% python3 -q
>>> import numpy as np
>>> np.set_printoptions(precision=2, suppress=True, linewidth=160)
>>> def tidy(a):
...     return np.round(a, 2) + 0
... 
>>> feats = np.load("run7.npy")
>>> feats
array([[  6., -24., -27.],
       [-24.,  61.,  72.],
       [-27.,  72.,  78.]])
>>> x = np.array([-1, 3, -1])
>>> y = feats @ x
>>> y
array([-51., 135., 165.])
>>> tidy(np.linalg.solve(feats, 4 * y))
array([-4., 12., -4.])
>>> tidy(np.abs(np.linalg.svd(feats)[2][-1]))
array([0.97, 0.16, 0.18])
>>> [round(float(x), 2) for x in np.linalg.svd(feats, compute_uv=False)[:3]]
[151.0, 3.0, 3.0]
>>> np.linalg.matrix_rank(feats, rtol=0.1)
np.int64(1)
>>> rng = np.random.default_rng(695)
>>> lab = rng.permutation(3)
>>> A2 = feats[:, lab] * rng.choice([-1, 1], 3)
>>> A2
array([[ 24., -27.,   6.],
       [-61.,  72., -24.],
       [-72.,  78., -27.]])
>>> left, _, Vh = np.linalg.svd(feats.T @ A2)
>>> tidy(np.linalg.lstsq(feats, A2)[0])
array([[ 0.,  0.,  1.],
       [-1.,  0.,  0.],
       [ 0.,  1.,  0.]])
>>> tidy(np.linalg.det(A2[::-1]))
np.float64(1359.0)
>>> tidy(np.linalg.eigvals(A2).sum().real)
np.float64(69.0)
>>> tidy(np.poly(A2))
array([   1.,  -69., -207., 1359.])
>>> np.einsum("ii->", A2)
np.float64(69.0)
>>> tidy(np.linalg.det(A2.T))
np.float64(-1359.0)
>>> np.kron(np.eye(2, dtype=int), A2)
array([[ 24., -27.,   6.,   0.,  -0.,   0.],
       [-61.,  72., -24.,  -0.,   0.,  -0.],
       [-72.,  78., -27.,  -0.,   0.,  -0.],
       [  0.,  -0.,   0.,  24., -27.,   6.],
       [ -0.,   0.,  -0., -61.,  72., -24.],
       [ -0.,   0.,  -0., -72.,  78., -27.]])
>>> u = np.array([0, 0, 3])
>>> A2 = feats + np.outer(u, np.eye(3)[0])
>>> tidy(np.linalg.det(A2) / np.linalg.det(feats)), tidy(1 + np.linalg.solve(feats, u)[0])
(np.float64(0.82), np.float64(0.82))
>>> A2
array([[  6., -24., -27.],
       [-24.,  61.,  72.],
       [-24.,  72.,  78.]])
>>> np.linalg.matrix_rank(A2 - feats)
np.int64(1)
>>> cent = 10 * np.array([[0.0, 0.5, 0.2], [0.6, 0.6, 0.0]])
>>> lab = rng.integers(0, 2, 24)
>>> A = cent[lab] + rng.normal(size=(24, 3))
>>> tidy(A)
array([[ 1.51,  4.6 ,  1.53],
       [ 3.  ,  7.87,  2.55],
       [ 6.03,  4.7 , -0.8 ],
       [ 4.71,  4.41,  1.04],
       [ 0.64,  4.23,  1.3 ],
       [ 5.43,  7.42,  0.17],
       [ 6.22,  6.05,  0.48],
       [ 0.57,  5.66,  2.44],
       [ 5.27,  6.16, -0.78],
       [ 6.53,  7.31, -0.45],
       [ 6.34,  7.43, -0.67],
       [ 6.45,  5.52, -0.16],
       [ 6.4 ,  4.05, -1.68],
       [ 5.52,  5.79,  0.04],
       [-1.07,  4.21,  1.39],
       [ 6.92,  5.33,  1.62],
       [ 6.06,  7.61,  0.2 ],
       [ 5.9 ,  6.82, -0.19],
       [ 5.64,  6.37, -0.36],
       [ 5.64,  4.73,  0.58],
       [-1.11,  4.99,  3.13],
       [ 4.03,  5.72,  0.76],
       [ 1.69,  5.14,  1.37],
       [-0.17,  3.99,  2.33]])
>>> t = np.radians(120)
>>> Rm = np.eye(3)
>>> Rm[1, 1] = Rm[2, 2] = np.cos(t)
>>> Rm[1, 2], Rm[2, 1] = -np.sin(t), np.sin(t)
>>> tidy(Rm)
array([[ 1.  ,  0.  ,  0.  ],
       [ 0.  , -0.5 , -0.87],
       [ 0.  ,  0.87, -0.5 ]])
>>> A2 = A @ Rm.T
>>> np.allclose(np.linalg.norm(A, axis=1), np.linalg.norm(A2, axis=1))
True
>>> tidy(np.linalg.svd(A, compute_uv=False)), tidy(np.linalg.svd(A2, compute_uv=False))
(array([35.97, 10.7 ,  3.28]), array([35.97, 10.7 ,  3.28]))
>>> tidy(np.linalg.det(Rm)), tidy(np.trace(Rm))
(np.float64(1.0), np.float64(0.0))
>>> A2 = A / np.linalg.norm(A, axis=1, keepdims=True)
>>> G = A2 @ A2.T
>>> tidy(np.degrees(np.arccos(np.clip(G[19, 16], -1, 1))))
np.float64(11.91)
>>> tidy(G[19])
array([0.83, 0.86, 0.98, 1.  , 0.74, 0.97, 1.  , 0.69, 0.97, 0.98, 0.98, 1.  , 0.95, 0.99, 0.44, 0.99, 0.98, 0.98, 0.98, 1.  , 0.43, 0.97, 0.84, 0.56])
>>> G = np.cov(A, rowvar=False)
>>> tidy(A.std(axis=0))
array([2.63, 1.2 , 1.21])
>>> tidy(np.linalg.eigvalsh(G)[::-1])
array([8.51, 1.25, 0.46])
>>> tidy(np.corrcoef(A[:, 2], A[:, 1])[0, 1])
np.float64(-0.21)
>>> tidy(np.corrcoef(A.T))
array([[ 1.  ,  0.46, -0.77],
       [ 0.46,  1.  , -0.21],
       [-0.77, -0.21,  1.  ]])
>>> np.argsort(-A.std(axis=0).round(6), kind="stable")
array([0, 2, 1])
>>> tidy(np.polyfit(A[:, 2], A[:, 1], 1))
array([-0.21,  5.81])
>>> x = np.array([-5, 2, -2])
>>> h = np.maximum(A @ x, 0)
>>> np.flatnonzero(h > 1e-9)
array([ 4,  7, 14, 20, 23])
>>> tidy(A.T @ h)
array([-18.91, 140.56,  66.16])
>>> tidy(h)
array([ 0.  ,  0.  ,  0.  ,  0.  ,  2.65,  0.  ,  0.  ,  3.59,  0.  ,  0.  ,  0.  ,  0.  ,  0.  ,  0.  , 10.97,  0.  ,  0.  ,  0.  ,  0.  ,  0.  ,  9.26,
        0.  ,  0.  ,  4.17])
>>> tidy(A * (h > 1e-9)[:, None])
array([[ 0.  ,  0.  ,  0.  ],
       [ 0.  ,  0.  ,  0.  ],
       [ 0.  ,  0.  ,  0.  ],
       [ 0.  ,  0.  ,  0.  ],
       [ 0.64,  4.23,  1.3 ],
       [ 0.  ,  0.  ,  0.  ],
       [ 0.  ,  0.  ,  0.  ],
       [ 0.57,  5.66,  2.44],
       [ 0.  ,  0.  ,  0.  ],
       [ 0.  ,  0.  ,  0.  ],
       [ 0.  ,  0.  ,  0.  ],
       [ 0.  ,  0.  ,  0.  ],
       [ 0.  ,  0.  ,  0.  ],
       [ 0.  ,  0.  ,  0.  ],
       [-1.07,  4.21,  1.39],
       [ 0.  ,  0.  ,  0.  ],
       [ 0.  ,  0.  ,  0.  ],
       [ 0.  ,  0.  ,  0.  ],
       [ 0.  ,  0.  ,  0.  ],
       [ 0.  ,  0.  ,  0.  ],
       [-1.11,  4.99,  3.13],
       [ 0.  ,  0.  ,  0.  ],
       [ 0.  ,  0.  ,  0.  ],
       [-0.17,  3.99,  2.33]])
>>> A2 = np.c_[A[:, :1] @ np.array([[2]]), np.array([3, 2, -2, 1, -2, -2, -3, 1, 3, -1, -3, -2, 3, 0, 3, -2, 3, 2, 2, -2, 3, -1, 3, 2])]
>>> tidy(A2)
array([[ 3.01,  3.  ],
       [ 6.  ,  2.  ],
       [12.05, -2.  ],
       [ 9.43,  1.  ],
       [ 1.29, -2.  ],
       [10.86, -2.  ],
       [12.44, -3.  ],
       [ 1.14,  1.  ],
       [10.53,  3.  ],
       [13.06, -1.  ],
       [12.68, -3.  ],
       [12.91, -2.  ],
       [12.8 ,  3.  ],
       [11.05,  0.  ],
       [-2.13,  3.  ],
       [13.85, -2.  ],
       [12.13,  3.  ],
       [11.81,  2.  ],
       [11.28,  2.  ],
       [11.28, -2.  ],
       [-2.21,  3.  ],
       [ 8.06, -1.  ],
       [ 3.37,  3.  ],
       [-0.34,  2.  ]])
>>> tidy(np.linalg.lstsq(A, A2[:, 0])[0])
array([2., 0., 0.])
>>> np.linalg.matrix_rank(np.c_[A, A2])
np.int64(4)
>>> M = np.load("layer19.npy")
>>> M
array([[-0.24,  0.42,  0.06,  1.2 ],
       [ 0.68, -1.19, -0.17, -3.4 ],
       [ 0.48, -0.84, -0.12, -2.4 ],
       [-1.08,  1.89,  0.27,  5.4 ]])
>>> left, sv, Vh = np.linalg.svd(M)
>>> V = Vh[:(sv > 1e-8).sum()]
>>> x = M[3] + 2 * M[1] + rng.integers(2) * np.eye(4)[3]
>>> tidy(x)
array([ 0.28, -0.49, -0.07, -1.4 ])
>>> np.linalg.matrix_rank(np.vstack([M, x]))
np.int64(1)
>>> np.allclose(V.T @ V @ x, x)
True
